In [1]: import numpy as np

In [2]: from numpy import linalg as LA

In [3]: np.set_printoptions(precision=2, suppress=True, linewidth=160, floatmode="fixed")

In [4]: rd = lambda a: np.round(a, 2) + 0

In [5]: A = np.load("m.npy")

In [6]: rd(A)
Out[6]: 
array([[ 1.45,  0.80,  1.79,  1.49,  0.91],
       [-0.91,  2.28,  0.89, -0.59, -1.35],
       [ 1.09, -1.29,  0.89, -0.04, -2.31],
       [-2.18, -1.14,  1.50,  0.82,  0.18],
       [-0.36,  0.43, -1.39,  2.40, -0.99]])

In [7]: def softmax(z):
   ...:     e = np.exp(z - z.max(axis=-1, keepdims=True))
   ...:     return e / e.sum(axis=-1, keepdims=True)
   ...: 

In [8]: rd(softmax(A[0] + -2))
Out[8]: array([0.22, 0.11, 0.31, 0.23, 0.13])

In [9]: rd(softmax(10 * A[0]))
Out[9]: array([0.03, 0.00, 0.92, 0.04, 0.00])

In [10]: scores = A @ A.T / np.sqrt(5)

In [11]: softmax(scores).round(6).argmax(axis=1)
Out[11]: array([0, 1, 2, 3, 4])

In [12]: rd(softmax(scores + np.triu(np.full(scores.shape, -np.inf), 1)))
Out[12]: 
array([[1.00, 0.00, 0.00, 0.00, 0.00],
       [0.02, 0.98, 0.00, 0.00, 0.00],
       [0.02, 0.02, 0.97, 0.00, 0.00],
       [0.02, 0.02, 0.02, 0.95, 0.00],
       [0.02, 0.02, 0.02, 0.02, 0.93]])

In [13]: rd(LA.eigvals(A))
Out[13]: array([-3.00+0.00j,  0.79+2.90j,  0.79-2.90j,  2.94+0.58j,  2.94-0.58j])

In [14]: rd(np.einsum("ii->", A))
Out[14]: np.float64(4.46)

In [15]: J = np.load("case5.npy")

In [16]: J
Out[16]: 
array([[ 3,  4,  5,  6],
       [ 7,  8,  9, 10],
       [11, 12, 13, 14]])

In [17]: left, s, Vt = LA.svd(J)

In [18]: V = Vt[:(s > 1e-8).sum()]

In [19]: rng = np.random.default_rng(87)

In [20]: x = J[2] + 2 * J[1] + rng.integers(2) * np.eye(4)[3]

In [21]: print(x)
[25.00 28.00 31.00 35.00]

In [22]: LA.matrix_rank(np.vstack([J, x]))
Out[22]: np.int64(3)

In [23]: mat = np.load("out8.npy")

In [24]: mat
Out[24]: 
array([[ 0.00,  0.00, -0.20,  0.30],
       [ 0.10,  0.10, -0.10, -0.70],
       [ 0.60, -1.80,  0.10,  0.70],
       [ 0.23, -0.01, -0.06, -0.77]])

In [25]: x = np.array([3, 1, 1, 4])

In [26]: h = np.maximum(mat @ x, 0)

In [27]: print(np.flatnonzero(h > 1e-9))
[0 2]

In [28]: rd(np.maximum(mat @ x, 0) - np.maximum(-mat @ x, 0))
Out[28]: array([ 1.00, -2.50,  2.90, -2.46])

In [29]: mat * (h > 1e-9)[:, None]
Out[29]: 
array([[ 0.00,  0.00, -0.20,  0.30],
       [ 0.00,  0.00, -0.00, -0.00],
       [ 0.60, -1.80,  0.10,  0.70],
       [ 0.00, -0.00, -0.00, -0.00]])

In [30]: rd(np.maximum(mat @ (3 * x), 0))
Out[30]: array([3.00, 0.00, 8.70, 0.00])

In [31]: Q, V = LA.qr(mat[:, :1])[0], LA.qr(mat[:, 1:])[0]

In [32]: s = LA.svd(Q.T @ V, compute_uv=False)

In [33]: (s > 0.9).sum()
Out[33]: np.int64(1)

In [34]: left, s, Vt = LA.svd(mat, full_matrices=False)

In [35]: rd(left.T @ left)
Out[35]: 
array([[1.00, 0.00, 0.00, 0.00],
       [0.00, 1.00, 0.00, 0.00],
       [0.00, 0.00, 1.00, 0.00],
       [0.00, 0.00, 0.00, 1.00]])

In [36]: rd(Vt @ Vt.T)
Out[36]: 
array([[1.00, 0.00, 0.00, 0.00],
       [0.00, 1.00, 0.00, 0.00],
       [0.00, 0.00, 1.00, 0.00],
       [0.00, 0.00, 0.00, 1.00]])

In [37]: np.abs(left[:, 0]).round(6).argmax()
Out[37]: np.int64(2)

In [38]: rd(np.abs(Vt[0]))
Out[38]: array([0.26, 0.85, 0.05, 0.45])

In [39]: softmax(mat).sum(axis=1)
Out[39]: array([1.00, 1.00, 1.00, 1.00])

In [40]: rd(softmax(10 * mat[0]))
Out[40]: array([0.05, 0.05, 0.01, 0.90])

In [41]: rd(softmax(mat[0] + 4))
Out[41]: array([0.24, 0.24, 0.20, 0.32])

In [42]: scores = mat @ mat.T / np.sqrt(4)

In [43]: rd(softmax(scores)[0] @ mat)
Out[43]: array([ 0.24, -0.48, -0.06, -0.06])

In [44]: X = np.loadtxt("dump.csv", delimiter=",")

In [45]: print(X)
[[ 0.71  0.06 -0.03  0.34]
 [ 0.19  1.14 -0.01 -0.03]
 [-2.34 -0.69 -0.02 -0.01]
 [-1.36  0.41  0.03 -0.05]
 [ 1.63 -0.01 -0.03 -0.22]
 [ 0.24  0.39  0.00 -0.02]
 [ 5.39 -0.03 -0.01 -0.02]
 [-3.41  0.70 -0.01  0.19]
 [-0.21 -0.05  0.00 -0.03]
 [-0.91 -0.39 -0.02  0.07]
 [ 2.33 -0.15  0.00  0.13]
 [ 1.47 -0.05  0.00  0.02]
 [ 4.56 -0.27 -0.06 -0.12]
 [ 0.81 -0.01  0.00 -0.14]
 [-1.11  0.35 -0.02 -0.19]
 [-1.82 -0.18  0.01  0.06]
 [ 0.89  0.64  0.01 -0.11]
 [-2.32  0.75 -0.01 -0.21]
 [ 0.65  0.53  0.00 -0.08]
 [ 2.47  0.29 -0.05  0.04]
 [ 0.30  0.37 -0.02 -0.04]
 [-4.25  0.53 -0.03  0.07]
 [ 0.09 -0.03  0.01  0.02]
 [ 0.00  0.79  0.00 -0.17]
 [ 2.77 -0.12 -0.01  0.09]
 [-3.82 -0.08 -0.01 -0.03]
 [ 2.60  0.27  0.02 -0.07]
 [-4.41 -0.92 -0.02 -0.06]
 [ 2.23 -0.07  0.00  0.17]
 [-2.30 -1.08  0.01 -0.25]
 [-0.13 -0.21 -0.03 -0.03]]

In [46]: W2 = X[[18, 11]].astype(float)

In [47]: for _ in range(7):
    ...:     z = LA.norm(X[:, None] - W2, axis=-1).argmin(axis=1)
    ...:     W2 = np.array([X[z == j].mean(axis=0) for j in range(2)])
    ...: 

In [48]: z
Out[48]: array([1, 0, 0, 0, 1, 0, 1, 0, 0, 0, 1, 1, 1, 1, 0, 0, 1, 0, 1, 1, 0, 0, 0, 0, 1, 0, 1, 0, 1, 0, 0])

In [49]: rd(W2)
Out[49]: 
array([[-1.53,  0.10, -0.01, -0.04],
       [ 2.19,  0.08, -0.01,  0.00]])

In [50]: np.abs(W2[1] - W2[0]).argmax()
Out[50]: np.int64(0)

In [51]: np.bincount(z)
Out[51]: array([18, 13])
